$ ipython --no-banner

In [1]: import numpy as np

In [2]: np.set_printoptions(suppress=True, linewidth=120)

In [3]: other = np.array([[0, -2],
   ...:     [3, -3],
   ...:     [0, 3],
   ...:     [-1, -3],
   ...:     [1, -3],
   ...:     [2, 0],
   ...:     [-2, -2],
   ...:     [-3, 3],
   ...:     [1, 1],
   ...:     [-1, 3],
   ...:     [2, -1],
   ...:     [0, 1],
   ...:     [2, 2],
   ...:     [-1, 1]])

In [4]: cent = np.array([[2, 0, 3, 2, 3, 2], [1, 2, 2, 3, 3, 3]])

In [5]: rng = np.random.default_rng(118)

In [6]: A = other @ cent + 0.02 * rng.normal(size=(14, 6))

In [7]: A.round(2)
Out[7]: 
array([[ -2.01,  -3.99,  -4.  ,  -6.04,  -5.99,  -6.  ],
       [  2.99,  -5.99,   3.02,  -3.  ,  -0.03,  -3.01],
       [  3.01,   6.01,   5.98,   8.97,   9.  ,   9.03],
       [ -4.97,  -5.99,  -9.03, -10.97, -11.98, -11.  ],
       [ -1.02,  -6.  ,  -2.98,  -6.98,  -6.  ,  -7.  ],
       [  3.98,  -0.02,   6.  ,   4.04,   6.02,   4.01],
       [ -5.98,  -3.96,  -9.99,  -9.97, -12.02,  -9.99],
       [ -3.  ,   6.02,  -2.95,   2.99,   0.01,   2.93],
       [  3.01,   2.01,   5.  ,   4.98,   5.95,   4.99],
       [  1.  ,   6.01,   3.  ,   7.02,   6.01,   6.96],
       [  3.01,  -1.96,   3.99,   0.97,   3.03,   1.02],
       [  1.  ,   2.  ,   2.03,   2.98,   3.04,   3.01],
       [  6.  ,   4.01,   9.99,  10.04,  12.01,   9.97],
       [ -1.01,   1.99,  -0.98,   0.96,  -0.01,   1.02]])

In [8]: ang = np.radians(90)

In [9]: Rm = np.eye(6)

In [10]: Rm[4, 4] = Rm[3, 3] = np.cos(ang)

In [11]: Rm[4, 3], Rm[3, 4] = -np.sin(ang), np.sin(ang)

In [12]: Rm.round(2) + 0
Out[12]: 
array([[ 1.,  0.,  0.,  0.,  0.,  0.],
       [ 0.,  1.,  0.,  0.,  0.,  0.],
       [ 0.,  0.,  1.,  0.,  0.,  0.],
       [ 0.,  0.,  0.,  0.,  1.,  0.],
       [ 0.,  0.,  0., -1.,  0.,  0.],
       [ 0.,  0.,  0.,  0.,  0.,  1.]])

In [13]: other = A @ Rm.T

In [14]: other.round(2)
Out[14]: 
array([[ -2.01,  -3.99,  -4.  ,  -5.99,   6.04,  -6.  ],
       [  2.99,  -5.99,   3.02,  -0.03,   3.  ,  -3.01],
       [  3.01,   6.01,   5.98,   9.  ,  -8.97,   9.03],
       [ -4.97,  -5.99,  -9.03, -11.98,  10.97, -11.  ],
       [ -1.02,  -6.  ,  -2.98,  -6.  ,   6.98,  -7.  ],
       [  3.98,  -0.02,   6.  ,   6.02,  -4.04,   4.01],
       [ -5.98,  -3.96,  -9.99, -12.02,   9.97,  -9.99],
       [ -3.  ,   6.02,  -2.95,   0.01,  -2.99,   2.93],
       [  3.01,   2.01,   5.  ,   5.95,  -4.98,   4.99],
       [  1.  ,   6.01,   3.  ,   6.01,  -7.02,   6.96],
       [  3.01,  -1.96,   3.99,   3.03,  -0.97,   1.02],
       [  1.  ,   2.  ,   2.03,   3.04,  -2.98,   3.01],
       [  6.  ,   4.01,   9.99,  12.01, -10.04,   9.97],
       [ -1.01,   1.99,  -0.98,  -0.01,  -0.96,   1.02]])

In [15]: np.round(np.linalg.svd(A, compute_uv=False), 2), np.round(np.linalg.svd(other, compute_uv=False), 2)
Out[15]: 
(array([50.86, 15.18,  0.11,  0.1 ,  0.07,  0.07]),
 array([50.86, 15.18,  0.11,  0.1 ,  0.07,  0.07]))

In [16]: np.round(np.abs(other - A).max(axis=0), 2)
Out[16]: array([ 0.  ,  0.  ,  0.  ,  2.99, 22.95,  0.  ])

In [17]: round(np.linalg.det(Rm), 2), np.trace(Rm)
Out[17]: (np.float64(1.0), np.float64(4.0))

In [18]: vec = np.array([2, 2, 0, 0, 0, 2])

In [19]: y = other @ vec

In [20]: np.round(np.linalg.pinv(other) @ other, 2) + 0
Out[20]: 
array([[1., 0., 0., 0., 0., 0.],
       [0., 1., 0., 0., 0., 0.],
       [0., 0., 1., 0., 0., 0.],
       [0., 0., 0., 1., 0., 0.],
       [0., 0., 0., 0., 1., 0.],
       [0., 0., 0., 0., 0., 1.]])

In [21]: y = y + 0.1 * rng.normal(size=14)

In [22]: y.round(2)
Out[22]: array([-23.92, -12.06,  36.11, -44.06, -27.86,  15.89, -40.01,  11.81,  19.9 ,  27.7 ,   4.08,  11.84,  40.11,   4.17])

In [23]: b, *_ = np.linalg.lstsq(other, y)

In [24]: np.round(other.T @ (y - other @ b), 2) + 0
Out[24]: array([0., 0., 0., 0., 0., 0.])

In [25]: round(np.linalg.norm(y - other @ b), 2)
Out[25]: np.float64(0.42)

In [26]: b.round()
Out[26]: array([-0.,  0.,  1., -0., -0.,  3.])

In [27]: U, sig, VT = np.linalg.svd(A)

In [28]: np.argmax(sig[:-1] / (sig[1:] + 1e-6)) + 1
Out[28]: np.int64(2)

In [29]: other = U[:, :2] @ np.diag(sig[:2]) @ VT[:2]

In [30]: round(np.linalg.norm(A - other, 2), 2), round(float(sig[2]), 2)
Out[30]: (np.float64(0.11), 0.11)

In [31]: np.linalg.matrix_rank(A, rtol=0.05)
Out[31]: np.int64(2)

In [32]: Xc = A - A.mean(axis=0)

In [33]: V = np.linalg.svd(Xc)[2][:2]

In [34]: other = Xc - Xc @ V.T @ V

In [35]: np.round(other.std(axis=0), 2)
Out[35]: array([0.02, 0.01, 0.02, 0.02, 0.02, 0.02])

In [36]: np.round(np.diag(V.T @ V), 2)
Out[36]: array([0.24, 0.5 , 0.4 , 0.28, 0.3 , 0.28])

In [37]: np.round((Xc @ V.T).std(axis=0), 2)
Out[37]: array([13.55,  4.03])

In [38]: round(float(np.linalg.norm(other) / np.linalg.norm(Xc)), 2)
Out[38]: 0.0

In [39]: W0 = np.load("sample12.npy")

In [40]: W0
Out[40]: 
array([[ 0.97,  3.08,  0.07,  1.  ,  0.98,  2.  ,  3.02],
       [ 0.99,  2.9 , -0.05,  1.03,  1.01,  1.99,  3.1 ],
       [ 1.04,  2.99,  0.11,  1.08,  1.08,  2.01,  3.  ],
       [ 0.98,  2.98,  0.09,  1.  ,  0.98,  2.  ,  3.03],
       [ 1.05,  3.03,  0.02,  1.07,  0.98,  2.01,  2.95],
       [ 1.04,  2.92,  0.01,  1.02,  0.93,  2.01,  2.96],
       [ 1.03,  2.95,  0.07,  0.98,  1.02,  2.01,  3.07],
       [ 1.04,  2.97,  0.01,  1.08,  1.04,  2.09,  2.99],
       [ 0.92,  2.9 , -0.01,  0.99,  1.06,  1.91,  3.04],
       [ 1.01,  2.96, -0.04,  1.03,  1.01,  1.96,  3.  ],
       [ 0.97,  3.01,  0.03,  0.99,  1.03,  1.99,  2.94],
       [ 1.04,  2.92, -0.01,  0.96,  1.07,  1.97,  2.96],
       [ 0.98,  3.07, -0.07,  0.98,  0.92,  2.05,  3.  ],
       [ 0.98,  2.92,  0.02,  0.98,  0.99,  2.04,  3.04],
       [ 0.96,  3.  , -0.03,  0.96,  0.98,  2.05,  3.01],
       [ 1.08,  2.99,  3.05,  1.07,  2.98,  1.93,  1.06],
       [ 1.02,  3.06,  2.93,  0.95,  2.92,  1.91,  1.  ],
       [ 0.97,  3.01,  2.96,  1.08,  3.03,  2.03,  1.04],
       [ 0.97,  2.9 ,  3.03,  1.02,  3.  ,  2.02,  0.96],
       [ 0.97,  3.  ,  3.02,  0.98,  2.95,  2.01,  0.99],
       [ 1.09,  2.96,  2.93,  1.05,  3.02,  2.04,  1.06],
       [ 0.94,  3.04,  3.02,  1.02,  3.08,  2.05,  1.04],
       [ 0.99,  3.04,  3.07,  1.06,  2.93,  1.99,  0.87],
       [ 0.94,  3.15,  2.92,  1.02,  2.98,  2.02,  1.06],
       [ 1.07,  2.97,  3.05,  1.08,  3.06,  1.99,  1.  ],
       [ 0.96,  2.96,  3.01,  1.06,  3.02,  2.05,  0.95],
       [ 0.98,  3.04,  2.99,  1.04,  2.94,  2.04,  1.07],
       [ 0.95,  2.96,  2.93,  0.96,  3.02,  1.98,  1.06],
       [ 1.01,  3.02,  2.93,  1.04,  2.92,  1.97,  1.  ],
       [ 0.96,  2.92,  2.89,  0.96,  3.  ,  2.04,  1.02],
       [-0.03,  1.94,  3.02,  0.98,  2.04,  0.98,  2.97],
       [ 0.  ,  1.94,  3.03,  1.06,  1.93,  0.94,  2.93],
       [-0.03,  1.94,  3.  ,  0.97,  1.93,  1.04,  2.95],
       [-0.03,  1.95,  3.05,  1.02,  1.96,  0.95,  2.91],
       [-0.02,  2.02,  3.01,  1.03,  1.94,  1.  ,  3.02],
       [ 0.09,  2.06,  3.02,  1.04,  1.96,  1.03,  3.  ],
       [ 0.06,  2.06,  2.96,  1.11,  1.97,  1.07,  3.  ],
       [-0.05,  2.02,  3.03,  1.04,  1.95,  0.97,  3.02],
       [ 0.1 ,  2.03,  3.06,  1.03,  2.01,  0.99,  2.96],
       [-0.05,  2.02,  2.99,  0.93,  1.99,  1.  ,  2.97],
       [ 0.03,  2.06,  2.93,  1.  ,  2.01,  1.08,  3.03],
       [ 0.  ,  2.04,  2.92,  1.05,  2.04,  1.01,  2.94],
       [ 0.05,  1.95,  2.91,  1.03,  1.94,  1.  ,  3.02],
       [ 0.04,  1.94,  2.98,  0.98,  2.01,  1.07,  3.03],
       [-0.03,  2.03,  3.05,  1.05,  1.88,  1.08,  3.01]])

In [41]: Xc = W0 - W0.mean(axis=0)

In [42]: V = np.linalg.svd(Xc)[2][:3]

In [43]: other = Xc - Xc @ V.T @ V

In [44]: np.round(np.cov(Xc @ V.T, rowvar=False), 2) + 0
Out[44]: 
array([[3.  , 0.  , 0.  ],
       [0.  , 1.25, 0.  ],
       [0.  , 0.  , 0.  ]])

In [45]: np.linalg.norm(other, axis=1).round(6).argmax()
Out[45]: np.int64(16)

In [46]: np.round((Xc @ V.T).std(axis=0), 2)
Out[46]: array([1.71, 1.11, 0.06])

In [47]: labels = W0[:, 5] > np.median(W0[:, 5])

In [48]: r0 = W0[labels].mean(axis=0) - W0[~labels].mean(axis=0)

In [49]: r0.round(2) + 0
Out[49]: array([ 0.56,  0.58, -0.99,  0.  , -0.08,  0.61, -0.46])

In [50]: labels.astype(int)
Out[50]: 
array([1, 0, 1, 1, 1, 1, 1, 1, 0, 0, 0, 0, 1, 1, 1, 0, 0, 1, 1, 1, 1, 1, 0, 1, 0, 1, 1, 0, 0, 1, 0, 0, 0, 0, 0, 0, 0,
       0, 0, 0, 0, 0, 0, 0, 0])
